>>> import numpy as np
>>> np.set_printoptions(precision=4, suppress=True, linewidth=160, sign=" ")
>>> def tidy(a):
...     return np.round(a, 4) + 0
... 
>>> feats = np.load("run1.npy")
>>> tidy(feats)
array([[  2.7855,   7.4951,   6.2949,  -0.1548,  14.3471,   9.5171],
       [  3.9517,   9.5674,   4.3127,  -6.6132,  14.6704,   3.911 ],
       [ -3.933 ,  -8.2746,   1.1132,  14.0664,  -7.948 ,   7.3342],
       [ -2.9613,  -7.8362,  -6.1208,   0.9555, -14.5493,  -8.9312],
       [ -1.3635,  -1.6123,   5.8305,  12.4153,   3.9455,  13.8506],
       [ -4.1559,  -9.0062,   0.0385,  13.2883,  -9.7989,   5.3867],
       [  0.8941,   0.5029,  -6.2251, -11.4667,  -5.5433, -14.0707],
       [ -0.9754,  -0.6937,   6.163 ,  11.6398,   5.2743,  14.0457],
       [ -1.7717,  -2.5944,   5.4111,  13.1345,   2.4624,  13.5008],
       [  3.348 ,   6.6044,  -2.852 , -14.6109,   4.422 , -10.1984],
       [  3.8086,   7.9004,  -1.5659, -14.2971,   7.0962,  -8.1156],
       [  2.5575,   4.5405,  -4.3644, -14.1876,   0.6876, -12.3302],
       [  3.7255,   7.658 ,  -1.8356, -14.4061,   6.5674,  -8.5697],
       [ -2.1791,  -3.5933,   4.9123,  13.7411,   0.8833,  12.985 ],
       [  2.8198,   5.2106,  -3.9268, -14.4171,   1.8477, -11.7564],
       [ -1.4595,  -1.8417,   5.7386,  12.5937,   3.605 ,  13.7823],
       [ -4.2339,  -9.8711,  -2.9756,   9.3634, -13.6935,  -0.7737],
       [  3.2506,   8.3823,   5.7674,  -2.3663,  14.7998,   7.8277],
       [ -3.7604,  -7.759 ,   1.7253,  14.3641,  -6.7858,   8.3849],
       [  4.0738,   9.7297,   3.8684,  -7.6171,  14.4129,   2.8326],
       [ -2.9257,  -5.4847,   3.7343,  14.4878,  -2.3355,  11.4918],
       [  4.3045,   9.7205,   1.6602, -11.4093,  12.2416,  -2.0483],
       [  4.1391,   8.9462,  -0.1403, -13.3755,   9.6338,  -5.5766],
       [ -3.0912,  -5.918 ,   3.4124,  14.5691,  -3.1238,  11.0345],
       [  3.4949,   7.0067,  -2.4895, -14.5769,   5.2162,  -9.6332],
       [  1.1641,   4.1345,   6.9735,   5.9484,  11.3409,  12.997 ],
       [  4.2912,   9.8443,   2.3217, -10.4511,  13.0242,  -0.6576],
       [  4.3022,   9.6855,   1.53  , -11.5823,  12.076 ,  -2.3158],
       [ -2.0608,  -6.0335,  -6.7735,  -2.8158, -13.2192, -11.4365],
       [  0.8201,   3.3849,   6.9587,   7.0233,  10.5077,  13.4055],
       [ -4.2982,  -9.8234,  -2.1649,  10.6906, -12.8479,   0.9922],
       [  2.734 ,   4.99  ,  -4.0759, -14.3501,   1.4609, -11.9563],
       [ -3.5891,  -7.2694,   2.2368,  14.527 ,  -5.7504,   9.2287],
       [  3.1241,   8.1461,   5.9334,  -1.7335,  14.7043,   8.334 ],
       [ -4.1063,  -8.8327,   0.3245,  13.5263,  -9.3295,   5.9173],
       [ -3.8155,  -9.3622,  -4.7037,   5.6381, -14.8289,  -4.8971]])
>>> dist = np.linalg.norm(feats[:, None] - feats[None], axis=-1)
>>> np.unravel_index(dist.round(6).argmax(), dist.shape)
(np.int64(5), np.int64(22))
>>> dist[22].round(6).argsort(kind="stable")[:4]
array([ 22,  10,  27,  12])
>>> dist.mean(axis=1).argmax()
np.int64(28)
>>> np.linalg.matrix_rank(dist ** 2)
np.int64(3)
>>> tidy(dist[:5, :5])
array([[  0.    ,   9.101 ,  32.0117,  39.985 ,  19.6305],
       [  9.101 ,   0.    ,  36.6291,  39.1858,  27.0452],
       [ 32.0117,  36.6291,   0.    ,  23.0977,  16.121 ],
       [ 39.985 ,  39.1858,  23.0977,   0.    ,  34.3004],
       [ 19.6305,  27.0452,  16.121 ,  34.3004,   0.    ]])
>>> left, sigma, VT = np.linalg.svd(feats)
>>> evecs = VT[:(sigma > 1e-8).sum()]
>>> rng = np.random.default_rng(872)
>>> vec = feats[35] + -1 * feats[0] + rng.integers(2) * np.eye(6)[2]
>>> tidy(vec)
array([ -6.601 , -16.8573,  -9.9986,   5.7929, -29.176 , -14.4142])
>>> np.linalg.matrix_rank(np.vstack([feats, vec]))
np.int64(3)
>>> tidy(np.diag(evecs.T @ evecs))
array([ 0.0463,  0.2437,  0.1216,  0.5338,  0.5562,  0.4983])
>>> tidy(np.linalg.norm(vec - evecs.T @ evecs @ vec))
np.float64(0.9372)
>>> z = feats[:, 5] > np.median(feats[:, 5])
>>> r0 = feats[z].mean(axis=0) - feats[~z].mean(axis=0)
>>> ((feats - feats.mean(axis=0)) @ r0 > 0).astype(int)
array([ 1,  0,  1,  0,  1,  1,  0,  1,  1,  0,  0,  0,  0,  1,  0,  1,  1,  1,  1,  0,  1,  0,  0,  1,  0,  1,  0,  0,  0,  1,  1,  0,  1,  1,  1,  0])
>>> tidy((((feats - feats.mean(axis=0)) @ r0 > 0) == z).mean())
np.float64(0.9167)
>>> z.astype(int)
array([ 1,  1,  1,  0,  1,  1,  0,  1,  1,  0,  0,  0,  0,  1,  0,  1,  0,  1,  1,  0,  1,  0,  0,  1,  0,  1,  0,  0,  0,  1,  0,  0,  1,  1,  1,  0])
>>> rank = np.linalg.matrix_rank(feats)
>>> rank
np.int64(2)
>>> null = np.linalg.svd(feats)[2][rank:].T
>>> np.allclose(feats @ null, 0)
True
>>> [int(np.linalg.matrix_rank(feats[:i])) for i in range(1, len(feats) + 1)]
[1, 2, 2, 2, 2, 2, 2, 2, 2, 2, 2, 2, 2, 2, 2, 2, 2, 2, 2, 2, 2, 2, 2, 2, 2, 2, 2, 2, 2, 2, 2, 2, 2, 2, 2, 2]
>>> null.shape
(6, 4)
>>> [int(np.linalg.matrix_rank(np.delete(feats, i, axis=0))) for i in range(36)]
[2, 2, 2, 2, 2, 2, 2, 2, 2, 2, 2, 2, 2, 2, 2, 2, 2, 2, 2, 2, 2, 2, 2, 2, 2, 2, 2, 2, 2, 2, 2, 2, 2, 2, 2, 2]
>>> Ac = feats - feats.mean(axis=0)
>>> evecs = np.linalg.svd(Ac)[2][:2]
>>> out = Ac - Ac @ evecs.T @ evecs
>>> tidy(np.linalg.norm(out) / np.linalg.norm(Ac))
np.float64(0.0)
>>> tidy((Ac @ evecs.T).std(axis=0))
array([ 15.8932,  11.7888])
>>> np.linalg.norm(out, axis=1).round(6).argmax()
np.int64(0)
>>> tidy(out.std(axis=0))
array([ 0.,  0.,  0.,  0.,  0.,  0.])
